$ python3 -q
>>> import numpy as np
>>> np.set_printoptions(precision=3, suppress=True, linewidth=120, sign=" ")
>>> def rnd(a):
...     return np.round(a, 3) + 0
... 
>>> basis = np.array([[0, 1, -1, 1]])
>>> rng = np.random.default_rng(63143)
>>> m1 = rng.normal(size=(27, 1)) @ basis + np.array([1, 0, 0, 1])
>>> rnd(m1)
array([[ 1.   ,  0.23 , -0.23 ,  1.23 ],
       [ 1.   , -1.339,  1.339, -0.339],
       [ 1.   ,  2.862, -2.862,  3.862],
       [ 1.   , -1.552,  1.552, -0.552],
       [ 1.   , -1.194,  1.194, -0.194],
       [ 1.   , -0.589,  0.589,  0.411],
       [ 1.   , -0.043,  0.043,  0.957],
       [ 1.   ,  0.538, -0.538,  1.538],
       [ 1.   ,  0.247, -0.247,  1.247],
       [ 1.   , -0.399,  0.399,  0.601],
       [ 1.   ,  0.657, -0.657,  1.657],
       [ 1.   ,  0.178, -0.178,  1.178],
       [ 1.   , -0.504,  0.504,  0.496],
       [ 1.   ,  0.405, -0.405,  1.405],
       [ 1.   ,  0.484, -0.484,  1.484],
       [ 1.   , -0.026,  0.026,  0.974],
       [ 1.   ,  0.055, -0.055,  1.055],
       [ 1.   ,  1.047, -1.047,  2.047],
       [ 1.   ,  1.589, -1.589,  2.589],
       [ 1.   , -2.08 ,  2.08 , -1.08 ],
       [ 1.   ,  0.246, -0.246,  1.246],
       [ 1.   ,  0.144, -0.144,  1.144],
       [ 1.   ,  0.274, -0.274,  1.274],
       [ 1.   ,  0.861, -0.861,  1.861],
       [ 1.   , -1.114,  1.114, -0.114],
       [ 1.   , -0.662,  0.662,  0.338],
       [ 1.   ,  0.791, -0.791,  1.791]])
>>> U, s, Vh = np.linalg.svd(m1)
>>> vecs = Vh[:(s > 1e-8).sum()]
>>> x = m1[9] + 2 * m1[21] + rng.integers(2) * np.eye(4)[0]
>>> rnd(x)
array([ 3.   , -0.111,  0.111,  2.889])
>>> rnd(vecs.T @ vecs)
array([[ 0.6, -0.2,  0.2,  0.4],
       [-0.2,  0.4, -0.4,  0.2],
       [ 0.2, -0.4,  0.4, -0.2],
       [ 0.4,  0.2, -0.2,  0.6]])
>>> rnd(np.linalg.norm(x - vecs.T @ vecs @ x))
np.float64(0.0)
>>> np.allclose(vecs.T @ vecs @ x, x)
True
>>> U, s, Vh = np.linalg.svd(m1)
>>> np.argmax(s[:-1] / (s[1:] + 1e-6)) + 1
np.int64(2)
>>> A2 = U[:, :2] @ np.diag(s[:2]) @ Vh[:2]
>>> np.linalg.matrix_rank(m1, rtol=0.05)
np.int64(2)
>>> def softmax(z):
...     e = np.exp(z - z.max(axis=-1, keepdims=True))
...     return e / e.sum(axis=-1, keepdims=True)
... 
>>> rnd(softmax(m1).sum(axis=1))
array([ 1.,  1.,  1.,  1.,  1.,  1.,  1.,  1.,  1.,  1.,  1.,  1.,  1.,  1.,  1.,  1.,  1.,  1.,  1.,  1.,  1.,  1.,
        1.,  1.,  1.,  1.,  1.])
>>> rnd(softmax(m1[19] + 2))
array([ 0.243,  0.011,  0.716,  0.03 ])
>>> rnd(softmax(m1[19]))
array([ 0.243,  0.011,  0.716,  0.03 ])
>>> scores = m1 @ m1.T / np.sqrt(4)
>>> softmax(scores).round(6).argmax(axis=1)
array([  2,  19,   2,  19,  19,  19,   2,   2,   2,  19,   2,   2,  19,   2,   2,   2,   2,   2,   2,  19,   2,   2,
         2,   2,  19,  19,   2])
>>> rnd(softmax(scores)[19] @ m1)
array([ 1.   , -1.729,  1.729, -0.729])
